% ipython --no-banner

In [1]: import numpy as np

In [2]: import numpy.linalg as la

In [3]: np.set_printoptions(precision=1, suppress=True, linewidth=100)

In [4]: def rnd(a):
   ...:     return np.round(a, 1) + 0
   ...: 

In [5]: feats = np.load("x.npy")

In [6]: feats
Out[6]: 
array([[-3,  0, -1],
       [ 0,  3,  2],
       [ 1,  4,  3],
       [-1,  2,  1],
       [ 0,  3,  2],
       [ 3,  6,  5],
       [ 2,  5,  4],
       [-3,  0, -1],
       [ 3,  6,  5],
       [-2,  1,  0]])

In [7]: cen = feats - feats.mean(axis=0)

In [8]: vecs = la.svd(cen)[2][:2]

In [9]: M2 = cen - cen @ vecs.T @ vecs

In [10]: rnd(np.cov(cen @ vecs.T, rowvar=False))
Out[10]: 
array([[15.3,  0. ],
       [ 0. ,  0. ]])

In [11]: rnd(la.norm(M2) / la.norm(cen))
Out[11]: np.float64(0.0)

In [12]: la.norm(M2, axis=1).round(6).argmax()
Out[12]: np.int64(0)

In [13]: z = feats[:, 1] > np.median(feats[:, 1])

In [14]: u = feats[z].mean(axis=0) - feats[~z].mean(axis=0)

In [15]: (((feats - feats.mean(axis=0)) @ u > 0) == z).mean()
Out[15]: np.float64(1.0)

In [16]: z.astype(int)
Out[16]: array([0, 0, 1, 0, 0, 1, 1, 0, 1, 0])

In [17]: m1 = np.array([[0.5, -0.7, 0.8, -1.2, 0.2, 0.1, 1.8, 0.8, 0.8],
    ...:     [-1.1, -0.3, 1.0, 1.4, 0.1, -0.1, 1.6, 0.4, -1.0],
    ...:     [-0.3, 0.0, -1.0, -1.0, -2.4, 1.9, 1.4, -0.5, -2.3],
    ...:     [0.7, 1.9, -1.5, -0.9, -1.6, 0.6, -1.1, -1.4, 0.4],
    ...:     [0.0, -1.0, 0.2, -1.6, -1.1, -0.4, -1.0, -0.5, 1.0],
    ...:     [2.3, -0.4, -1.3, 0.6, -0.4, -0.5, -1.3, -0.1, 0.4],
    ...:     [1.3, 0.0, 1.2, 0.8, 0.8, -0.5, -0.3, -2.4, -2.6],
    ...:     [0.3, -1.0, -0.3, -1.2, -2.5, -0.2, 1.1, 1.5, 0.1],
    ...:     [-0.4, 1.2, -0.5, 1.5, -0.7, -1.8, 1.8, -0.7, 1.1],
    ...:     [0.8, 0.1, -0.5, -0.6, 1.7, -0.5, 1.4, -0.3, -0.6]])

In [18]: m1[:, 4] *= 10

In [19]: m1
Out[19]: 
array([[  0.5,  -0.7,   0.8,  -1.2,   2. ,   0.1,   1.8,   0.8,   0.8],
       [ -1.1,  -0.3,   1. ,   1.4,   1. ,  -0.1,   1.6,   0.4,  -1. ],
       [ -0.3,   0. ,  -1. ,  -1. , -24. ,   1.9,   1.4,  -0.5,  -2.3],
       [  0.7,   1.9,  -1.5,  -0.9, -16. ,   0.6,  -1.1,  -1.4,   0.4],
       [  0. ,  -1. ,   0.2,  -1.6, -11. ,  -0.4,  -1. ,  -0.5,   1. ],
       [  2.3,  -0.4,  -1.3,   0.6,  -4. ,  -0.5,  -1.3,  -0.1,   0.4],
       [  1.3,   0. ,   1.2,   0.8,   8. ,  -0.5,  -0.3,  -2.4,  -2.6],
       [  0.3,  -1. ,  -0.3,  -1.2, -25. ,  -0.2,   1.1,   1.5,   0.1],
       [ -0.4,   1.2,  -0.5,   1.5,  -7. ,  -1.8,   1.8,  -0.7,   1.1],
       [  0.8,   0.1,  -0.5,  -0.6,  17. ,  -0.5,   1.4,  -0.3,  -0.6]])

In [20]: # column 4 is much longer than the rest

In [21]: M2 = np.c_[m1[:, :7] @ np.array([[4, 5, 2, 5, 0, 8, 7],
    ...:     [9, 1, 0, 9, 4, 0, 5],
    ...:     [0, 2, 2, 9, 5, 8, 4],
    ...:     [7, 7, 8, 9, 5, 7, 9],
    ...:     [9, 6, 4, 3, 5, 2, 3],
    ...:     [5, 0, 4, 7, 5, 8, 5],
    ...:     [1, 2, 4, 6, 8, 9, 3]]), np.array([2, -2, 0, 0, 2, -2, 2, 2, -2, -1])]

In [22]: rnd(M2)
Out[22]: 
array([[   7.6,   10.6,    8.6,   10.1,   20.1,   23. ,    4.3,    2. ],
       [  12.8,   15.2,   21. ,   25.3,   28.1,   24.6,   14.7,   -2. ],
       [-213.3, -151.7,  -93.4,  -69.8, -109.3,  -37.6,  -73.4,    0. ],
       [-128.5, -102.1,  -74.8,  -51.4,  -90.2,  -49.8,  -48. ,    0. ],
       [-122.2,  -79.8,  -62. ,  -63.4,  -76. ,  -43.8,  -56.6,    2. ],
       [ -30. ,  -13.9,  -16.4,  -21.7,  -38. ,  -11.5,   -4.1,   -2. ],
       [  80. ,   61.9,   40.2,   43.2,   45.1,   34.9,   41.7,    2. ],
       [-241.1, -156.3, -106. ,  -90.8, -128.7,  -50.1,  -87.6,    2. ],
       [ -50.5,  -29.7,  -17.8,   -5. ,  -19.8,   -8.9,   -9.9,   -2. ],
       [ 151.8,  103.7,   67.4,   50.9,   88.6,   40.8,   51.4,   -1. ]])

In [23]: la.matrix_rank(M2)
Out[23]: np.int64(8)

In [24]: rnd(la.norm(M2 - m1 @ la.lstsq(m1, M2)[0], axis=0))
Out[24]: array([0. , 0. , 0. , 0. , 0. , 0. , 0. , 1.4])

In [25]: rnd(la.norm(la.qr(m1)[0].T @ M2, axis=0) ** 2 / ((M2 ** 2).sum(axis=0) + 1e-12))
Out[25]: array([1. , 1. , 1. , 1. , 1. , 1. , 1. , 0.9])

In [26]: la.matrix_rank(np.c_[m1, M2])
Out[26]: np.int64(10)
